$ python3 -q
>>> import numpy as np
>>> import numpy.linalg as la
>>> np.set_printoptions(precision=2, suppress=True, linewidth=120)
>>> tidy = lambda a: np.round(a, 2) + 0
>>> m1 = np.vander(np.arange(8) - 3, 4, increasing=True)
>>> print(m1)
[[  1  -3   9 -27]
 [  1  -2   4  -8]
 [  1  -1   1  -1]
 [  1   0   0   0]
 [  1   1   1   1]
 [  1   2   4   8]
 [  1   3   9  27]
 [  1   4  16  64]]
>>> rng = np.random.default_rng(73826)
>>> z = rng.permutation(4)
>>> other = m1[:, z] * rng.choice([-1, 1], 4)
>>> print(other)
[[-27  -9   1   3]
 [ -8  -4   1   2]
 [ -1  -1   1   1]
 [  0   0   1   0]
 [  1  -1   1  -1]
 [  8  -4   1  -2]
 [ 27  -9   1  -3]
 [ 64 -16   1  -4]]
>>> left, _, Vt = la.svd(m1.T @ other)
>>> print(z)
[3 2 0 1]
>>> print(tidy(left @ Vt))
[[ 0.  0.  1.  0.]
 [ 0.  0.  0. -1.]
 [ 0. -1.  0.  0.]
 [ 1.  0.  0.  0.]]
>>> K = np.load("block3.npy")
>>> print(K)
[[  3.   4.  -5.   2.]
 [ -2.  12. -10.   4.]
 [ -2.  10. -10.   6.]
 [ -2.  10. -14.  10.]]
>>> z = rng.permutation(4)
>>> print(z)
[1 2 0 3]
>>> other = K[z][:, z]
>>> print(np.diag(other))
[ 12. -10.   3.  10.]
>>> print(other)
[[ 12. -10.  -2.   4.]
 [ 10. -10.  -2.   6.]
 [  4.  -5.   3.   2.]
 [ 10. -14.  -2.  10.]]
>>> print(tidy(np.sort(np.abs(la.eigvals(other)))))
[2. 4. 4. 5.]
>>> print(tidy(la.det(other)), tidy(la.det(K[z])))
160.0 160.0
>>> print(np.trace(other))
15.0
>>> print(np.allclose(other, K))
False
>>> print(la.cond(other) > 100)
False
>>> print(round(np.log10(la.cond(other))))
2
>>> F = np.loadtxt("data.csv", delimiter=",")
>>> print(F)
[[ 1. -5.  0.  0.  0. -4.  9.  0.]
 [ 8. -2.  0.  0.  0.  7. -6.  0.]
 [ 0.  0.  9.  0.  5.  0.  0.  0.]
 [ 0.  0.  0.  6.  0.  0.  0.  7.]
 [ 0.  0. -5.  0. -6.  0.  0.  0.]
 [ 3.  2.  0.  0.  0. -8. -7.  0.]
 [ 5. -4.  0.  0.  0.  9. -5.  0.]
 [ 0.  0.  0. -5.  0.  0.  0. -8.]]
>>> q, Rm = la.qr(F)
>>> print(tidy(np.abs(np.diag(Rm))))
[ 9.95  6.05 10.3   7.81  2.82 12.04  4.51  1.66]
>>> print(tidy(q @ Rm))
[[ 1. -5.  0.  0.  0. -4.  9.  0.]
 [ 8. -2.  0.  0.  0.  7. -6.  0.]
 [ 0.  0.  9.  0.  5.  0.  0.  0.]
 [ 0.  0.  0.  6.  0.  0.  0.  7.]
 [ 0.  0. -5.  0. -6.  0.  0.  0.]
 [ 3.  2.  0.  0.  0. -8. -7.  0.]
 [ 5. -4.  0.  0.  0.  9. -5.  0.]
 [ 0.  0.  0. -5.  0.  0.  0. -8.]]
>>> print(F @ F)
[[  -6.  -39.    0.    0.    0.   74.   22.    0.]
 [ -17.    2.    0.    0.    0. -156.   65.    0.]
 [   0.    0.   56.    0.   15.    0.    0.    0.]
 [   0.    0.    0.    1.    0.    0.    0.  -14.]
 [   0.    0.  -15.    0.   11.    0.    0.    0.]
 [ -40.   -7.    0.    0.    0.    3.  106.    0.]
 [ -25.   21.    0.    0.    0. -165.   31.    0.]
 [   0.    0.    0.   10.    0.    0.    0.   29.]]
>>> W0 = np.load("test3.npy")
>>> print(W0)
[[ 8.67 10.03  0.45  8.61  0.08  1.02  5.94 -1.28  9.66  4.48  4.02]
 [ 8.49  9.33  2.32 11.71  0.37 -0.91  2.44  0.53 10.09  4.57  4.29]
 [11.58  9.15  0.8  10.28  0.23 -0.66  5.84  0.97  9.9   5.15  3.73]
 [ 9.84 11.11 -0.62 10.16 -0.78  0.9   5.29  1.39 10.35  4.76  3.53]
 [11.64 10.86 -0.61 10.26  1.34 -2.2   5.8  -1.69  9.28  6.38  3.95]
 [10.08 12.13  0.04  9.62  0.82 -0.37  6.34  1.71  8.04  5.6   5.68]
 [ 9.94 11.06 -0.67 10.75 -1.15  0.56  4.31 -0.3  11.96  5.49  5.8 ]
 [11.   10.1   2.71  7.47 -0.82 -0.45  7.1  -0.2   8.2   4.3   5.54]
 [ 8.5   8.34 -0.75  9.66 -0.99 -1.12  7.18 -0.24 10.43  5.23  6.21]
 [ 9.75 10.29 -0.17  9.21  0.9   0.19  4.66 -0.16  8.93  6.03  4.45]
 [ 9.91  9.13 -0.69  9.61  0.48  0.47  6.14  0.35  7.79  6.4   4.86]
 [ 9.76 10.6  -0.19  9.31  0.98  0.7   7.41 -0.14 11.15  3.24  4.87]
 [10.98  9.95  0.18  9.31 -2.05  2.44  4.73  0.82  9.18  5.26  5.2 ]
 [ 8.37 10.23  0.91 11.35 -0.43  1.15  6.71  0.14 10.93  5.14  4.47]
 [12.01  8.63  0.34 11.26 -0.27  1.54  3.99  0.74  9.63  4.61  5.58]
 [ 9.97 10.49  0.82 11.62 -2.07 -0.42  5.59 -1.48  9.77  4.52  3.51]]
>>> other = np.c_[m1[:, :1] @ np.array([[1]]), np.array([-3, 2, -3, 3, 4, 1, 3, 0])]
>>> print(other)
[[ 1 -3]
 [ 1  2]
 [ 1 -3]
 [ 1  3]
 [ 1  4]
 [ 1  1]
 [ 1  3]
 [ 1  0]]
>>> print(tidy(la.lstsq(m1, other[:, 0])[0]))
[1. 0. 0. 0.]
>>> other = np.c_[W0[:, :4] @ np.array([[-3, 7, 1, 3], [1, -6, 5, -1], [4, 8, -9, 6], [8, 3, -4, -8]]), np.array([3, 2, 3, 3, 2, 1, 0, 1, 3, 2, 2, 1, 2, 1, 2, 1])]
>>> print(tidy(other))
[[ 54.7   29.94  20.33 -50.2    3.  ]
 [ 86.82  57.14 -12.58 -63.62   2.  ]
 [ 59.85  63.4    9.01 -51.85   3.  ]
 [ 60.39  27.74  30.33 -66.59   3.  ]
 [ 55.58  42.22  30.39 -61.68   2.  ]
 [ 59.01  26.96  31.89 -58.61   1.  ]
 [ 64.56  30.11  28.27 -71.26   0.  ]
 [ 47.7   60.49   7.23 -20.6    1.  ]
 [ 57.12  32.44  18.31 -64.62   3.  ]
 [ 54.04  32.78  25.89 -55.74   2.  ]
 [ 53.52  37.9   23.33 -60.42   2.  ]
 [ 55.04  31.13  27.23 -56.94   1.  ]
 [ 52.21  46.53  21.87 -50.41   2.  ]
 [ 79.56  38.54   5.93 -70.46   1.  ]
 [ 64.04  68.79   7.06 -60.64   2.  ]
 [ 76.82  48.27   8.56 -68.62   1.  ]]
>>> print(la.matrix_rank(np.c_[W0, other]))
12
>>> print(la.matrix_rank(other))
5
>>> print(tidy(la.norm(other - W0 @ la.lstsq(W0, other)[0], axis=0)))
[0.   0.   0.   0.   2.89]
>>> P = W0 @ la.solve(W0.T @ W0, W0.T)
>>> print(tidy(np.trace(P)))
11.0
>>> print(tidy(la.eigvalsh(P)))
[0. 0. 0. 0. 0. 1. 1. 1. 1. 1. 1. 1. 1. 1. 1. 1.]
>>> print(np.allclose(P @ P, P))
True
>>> left, sv, Vt = la.svd(W0)
>>> print(np.argmax(sv[:-1] / (sv[1:] + 1e-6)) + 1)
1
>>> other = left[:, :1] @ np.diag(sv[:1]) @ Vt[:1]
>>> print(tidy(la.norm(W0 - other, 2)), tidy(sv[1]))
6.41 6.41
>>> print(tidy(la.norm(W0 - other) / la.norm(W0)))
0.15
>>> W = np.array([[0, 1, 0, 0, 2, 2],
...     [2, 2, 1, 0, 0, 0],
...     [0, 0, 2, 0, 1, 0],
...     [0, 2, 1, 0, 1, 2],
...     [2, 1, 2, 2, 1, 1],
...     [1, 1, 1, 0, 2, 0],
...     [0, 1, 0, 1, 2, 2],
...     [2, 1, 0, 1, 2, 0],
...     [1, 0, 0, 2, 2, 1],
...     [0, 1, 0, 0, 1, 0],
...     [2, 1, 1, 0, 0, 2]])
>>> coef = np.array([0, -2, -2, -2, 0, 2])
>>> act = np.maximum(W0 @ W + coef, 0)
>>> print((act > 0).astype(int))
[[1 1 1 1 1 1]
 [1 1 1 1 1 1]
 [1 1 1 1 1 1]
 [1 1 1 1 1 1]
 [1 1 1 1 1 1]
 [1 1 1 1 1 1]
 [1 1 1 1 1 1]
 [1 1 1 1 1 1]
 [1 1 1 1 1 1]
 [1 1 1 1 1 1]
 [1 1 1 1 1 1]
 [1 1 1 1 1 1]
 [1 1 1 1 1 1]
 [1 1 1 1 1 1]
 [1 1 1 1 1 1]
 [1 1 1 1 1 1]]
>>> print((act > 0).mean(axis=0))
[1. 1. 1. 1. 1. 1.]
>>> W2 = np.array([[-2, -1, -5],
...     [5, 1, 0],
...     [3, 5, 5],
...     [-4, 0, -5],
...     [3, -4, -1],
...     [4, -4, -3]])
>>> print((act @ W2).round(6).argmax(axis=1))
[0 0 0 0 0 0 0 0 0 0 0 0 0 0 0 0]
